$ python -q
>>> import numpy as np
>>> import numpy.linalg as la
>>> np.set_printoptions(precision=3, suppress=True, linewidth=100, sign=" ")
>>> feats = np.load("m.npy")
>>> print(feats)
[[ 4.927  0.126  5.028]
 [ 4.894  0.074  4.984]
 [ 5.056 -0.09   5.048]
 [ 5.12  -0.084  4.983]
 [ 4.014  5.093  3.09 ]
 [ 3.995  5.106  2.931]
 [ 4.088  5.096  3.185]
 [ 4.087  4.973  3.07 ]
 [ 3.013  5.115  1.096]
 [ 3.087  5.002  1.001]
 [ 3.078  4.852  0.908]
 [ 2.818  5.074  1.009]]
>>> M2 = np.c_[feats[:, :1] @ np.array([[3]]), np.array([2, 3, 2, 1, -1, -3, -3, -5, 5, 1, -1, 0])]
>>> print(M2)
[[14.781  2.   ]
 [14.682  3.   ]
 [15.168  2.   ]
 [15.36   1.   ]
 [12.042 -1.   ]
 [11.985 -3.   ]
 [12.264 -3.   ]
 [12.261 -5.   ]
 [ 9.039  5.   ]
 [ 9.261  1.   ]
 [ 9.234 -1.   ]
 [ 8.454  0.   ]]
>>> print(la.norm(la.qr(feats)[0].T @ M2, axis=0) ** 2 / ((M2 ** 2).sum(axis=0) + 1e-12))
[ 1.    0.49]
>>> Q, _ = la.qr(np.array([[0.1, -1.4, -0.7], [-0.9, -0.2, -0.9], [0.5, -0.6, -1.9]]))
>>> M = Q[:, :3]
>>> print(M)
[[-0.097 -0.908 -0.408]
 [ 0.87  -0.276  0.408]
 [-0.483 -0.316  0.816]]
>>> print(np.allclose(M, M.T))
False
>>> print(round(float(np.abs(la.eigvals(M)).max()), 3))
1.0
>>> print((M - M.T) / 2)
[[ 0.    -0.889  0.038]
 [ 0.889  0.     0.362]
 [-0.038 -0.362  0.   ]]
>>> print((M + M.T) / 2)
[[-0.097 -0.019 -0.446]
 [-0.019 -0.276  0.046]
 [-0.446  0.046  0.816]]
>>> print(np.sort(np.abs(la.eigvals(M))))
[ 1.  1.  1.]
>>> K = np.load("mat.npy")
>>> print(K)
[[ 0 -4  0]
 [ 4  0 -3]
 [ 0  3  0]]
>>> print(round(la.det(K.T), 3))
0.0
>>> print(np.round(la.eigvals(K).sum().real, 3))
0.0
>>> print(np.round(la.eigvals(K), 3) + 0)
[ 0.+5.j  0.-5.j  0.+0.j]
>>> rng = np.random.default_rng(77466)
>>> X = rng.normal(size=(27, 3))
>>> X = 10 * X / la.norm(X, axis=1, keepdims=True)
>>> print(X)
[[ 8.451  4.441  2.975]
 [-7.937 -1.679  5.847]
 [-8.752 -2.644 -4.052]
 [-7.101 -5.252 -4.689]
 [-3.201  2.014  9.257]
 [-0.384 -2.033 -9.784]
 [ 5.624 -8.262  0.331]
 [-4.797 -8.763 -0.443]
 [-4.95  -8.566  1.457]
 [-1.299  3.78   9.166]
 [-8.525 -4.187 -3.131]
 [-4.989 -8.664 -0.197]
 [ 4.121 -2.063 -8.875]
 [-8.576  1.251  4.988]
 [ 1.925  8.613  4.703]
 [-8.101  5.758  1.107]
 [ 5.602 -3.32   7.59 ]
 [-6.967  5.539  4.558]
 [-4.157  2.997 -8.587]
 [-1.455  9.894  0.01 ]
 [ 2.899  5.244  8.006]
 [-0.978  9.744  2.024]
 [ 9.822  1.855  0.279]
 [ 8.235 -0.813  5.615]
 [ 0.804  9.966 -0.153]
 [-4.321 -5.037  7.48 ]
 [-3.387  9.208 -1.936]]
>>> C2 = np.cov(X, rowvar=False)
>>> print(np.polyfit(X[:, 1], X[:, 2], 1))
[ 0.142  1.143]
>>> print(np.corrcoef(X.T))
[[ 1.     0.143  0.123]
 [ 0.143  1.     0.161]
 [ 0.123  0.161  1.   ]]
>>> print(np.argwhere(np.triu(np.abs(np.corrcoef(X.T)) > 0.8, 1)))
[]
>>> print(la.eigvalsh(C2)[::-1])
[ 43.546  29.512  26.109]
>>> print(X.std(axis=0))
[ 5.602  6.009  5.292]
>>> print(C2)
[[ 32.587   4.998   3.781]
 [  4.998  37.5     5.317]
 [  3.781   5.317  29.08 ]]
